% python3 -q
>>> import numpy as np
>>> np.set_printoptions(suppress=True, linewidth=140)
>>> J = np.load("w.npy")
>>> J
array([[11, -4, -3, -5],
       [-4, 10, 12,  0],
       [-3, 12, 19,  5],
       [-5,  0,  5, 11]])
>>> np.argsort(-np.linalg.norm(J, axis=0).round(6), kind="stable")[:3]
array([2, 1, 0])
>>> np.linalg.cond(J) > 100
np.True_
>>> vals, V = np.linalg.eigh(J)
>>> x0 = np.array([2, -2, 2, 3])
>>> np.round(V * np.abs(vals) @ V.T, 2) + 0
array([[11., -4., -3., -5.],
       [-4., 10., 12.,  0.],
       [-3., 12., 19.,  5.],
       [-5.,  0.,  5., 11.]])
>>> print(np.round(V * np.maximum(vals, 0) @ V.T, 2) + 0)
[[11. -4. -3. -5.]
 [-4. 10. 12.  0.]
 [-3. 12. 19.  5.]
 [-5.  0.  5. 11.]]
>>> np.round(np.linalg.eigvalsh(J[1:, 1:]), 2)
array([ 0.83, 10.86, 28.31])
>>> print(x0 @ J @ x0)
171
>>> print(round(float(x0 @ J @ x0 / (x0 @ x0)), 2), round(float(vals[0]), 2), round(vals[-1], 2))
8.14 0.0 30.11
>>> theta = np.deg2rad(90)
>>> mat = np.eye(3)
>>> mat[np.ix_([2, 1], [2, 1])] = [[np.cos(theta), -np.sin(theta)], [np.sin(theta), np.cos(theta)]]
>>> mat.round(2) + 0
array([[ 1.,  0.,  0.],
       [ 0.,  0.,  1.],
       [ 0., -1.,  0.]])
>>> Uu, sv, Vt = np.linalg.svd(J)
>>> print(sv.round(2) + 0)
[30.11 13.3   7.59  0.  ]
>>> A2 = Uu[:, :3] @ np.diag(sv[:3]) @ Vt[:3]
>>> np.linalg.matrix_rank(A2)
np.int64(3)
>>> print(round(np.linalg.norm(J - A2) / np.linalg.norm(J), 2))
0.0
>>> A2.round(2) + 0
array([[11., -4., -3., -5.],
       [-4., 10., 12.,  0.],
       [-3., 12., 19.,  5.],
       [-5.,  0.,  5., 11.]])
>>> np.linalg.matrix_rank(J, rtol=0.05)
np.int64(3)
>>> Uu, sv, Vt = np.linalg.svd(J)
>>> V = Vt[:(sv > 1e-8).sum()]
>>> rng = np.random.default_rng(109)
>>> x0 = J[3] + 4 * J[1] + rng.integers(2) * np.eye(4)[0]
>>> x0
array([-20.,  40.,  53.,  11.])
>>> np.round(V.T @ V, 2)
array([[ 0.92, -0.21,  0.15, -0.11],
       [-0.21,  0.47,  0.37, -0.26],
       [ 0.15,  0.37,  0.74,  0.18],
       [-0.11, -0.26,  0.18,  0.87]])
>>> np.linalg.matrix_rank(np.vstack([J, x0]))
np.int64(4)
>>> Uu, sv, Vt = np.linalg.svd(J, full_matrices=False)
>>> sv.round(2) + 0
array([30.11, 13.3 ,  7.59,  0.  ])
>>> np.allclose(Uu * sv @ Vt, J)
True
>>> (sv > 1e-8).sum()
np.int64(3)
>>> r0 = np.array([2, 2, 1, 0])
>>> g = np.array([2, 0, -1])
>>> data = np.outer(r0, g)
>>> data
array([[ 4,  0, -2],
       [ 4,  0, -2],
       [ 2,  0, -1],
       [ 0,  0,  0]])
>>> theta = np.radians(15)
>>> R = np.eye(3)
>>> R[1, 1] = R[0, 0] = np.cos(theta)
>>> R[1, 0], R[0, 1] = -np.sin(theta), np.sin(theta)
>>> print(R.round(2))
[[ 0.97  0.26  0.  ]
 [-0.26  0.97  0.  ]
 [ 0.    0.    1.  ]]
>>> A2 = data @ R.T
>>> np.round(np.linalg.svd(data, compute_uv=False), 2) + 0, np.round(np.linalg.svd(A2, compute_uv=False), 2) + 0
(array([6.71, 0.  , 0.  ]), array([6.71, 0.  , 0.  ]))
>>> np.allclose(data @ data.T, A2 @ A2.T)
True
>>> m1 = np.load("out4.npy")
>>> print(m1)
[[ 1  2  2]
 [ 1  4  3]
 [ 1  5  5]
 [ 1  5  6]
 [ 3  5  8]
 [ 4  5  9]
 [ 5  7  9]
 [ 5  8 10]
 [ 6 10 12]
 [ 7 10 13]
 [ 7 10 15]
 [ 8 10 17]
 [ 9 10 18]
 [11 12 20]
 [13 12 20]
 [14 12 22]
 [16 14 24]
 [17 14 24]
 [19 16 24]
 [19 16 24]
 [19 18 26]
 [21 19 27]
 [21 20 29]
 [23 22 30]
 [24 23 31]]
>>> # rows 18 and 19 are equal
>>> A2 = m1 / np.sqrt((m1 ** 2).mean(axis=1, keepdims=True))
>>> np.round(np.linalg.norm(A2, axis=1), 2)
array([1.73, 1.73, 1.73, 1.73, 1.73, 1.73, 1.73, 1.73, 1.73, 1.73, 1.73, 1.73, 1.73, 1.73, 1.73, 1.73, 1.73, 1.73, 1.73, 1.73, 1.73, 1.73,
       1.73, 1.73, 1.73])
>>> A2[18].round(2)
array([0.95, 0.8 , 1.2 ])
>>> np.round(m1 - m1.mean(axis=1, keepdims=True), 2)
array([[-0.67,  0.33,  0.33],
       [-1.67,  1.33,  0.33],
       [-2.67,  1.33,  1.33],
       [-3.  ,  1.  ,  2.  ],
       [-2.33, -0.33,  2.67],
       [-2.  , -1.  ,  3.  ],
       [-2.  ,  0.  ,  2.  ],
       [-2.67,  0.33,  2.33],
       [-3.33,  0.67,  2.67],
       [-3.  ,  0.  ,  3.  ],
       [-3.67, -0.67,  4.33],
       [-3.67, -1.67,  5.33],
       [-3.33, -2.33,  5.67],
       [-3.33, -2.33,  5.67],
       [-2.  , -3.  ,  5.  ],
       [-2.  , -4.  ,  6.  ],
       [-2.  , -4.  ,  6.  ],
       [-1.33, -4.33,  5.67],
       [-0.67, -3.67,  4.33],
       [-0.67, -3.67,  4.33],
       [-2.  , -3.  ,  5.  ],
       [-1.33, -3.33,  4.67],
       [-2.33, -3.33,  5.67],
       [-2.  , -3.  ,  5.  ],
       [-2.  , -3.  ,  5.  ]])
>>> print(np.linalg.matrix_rank(A2) == np.linalg.matrix_rank(m1))
True
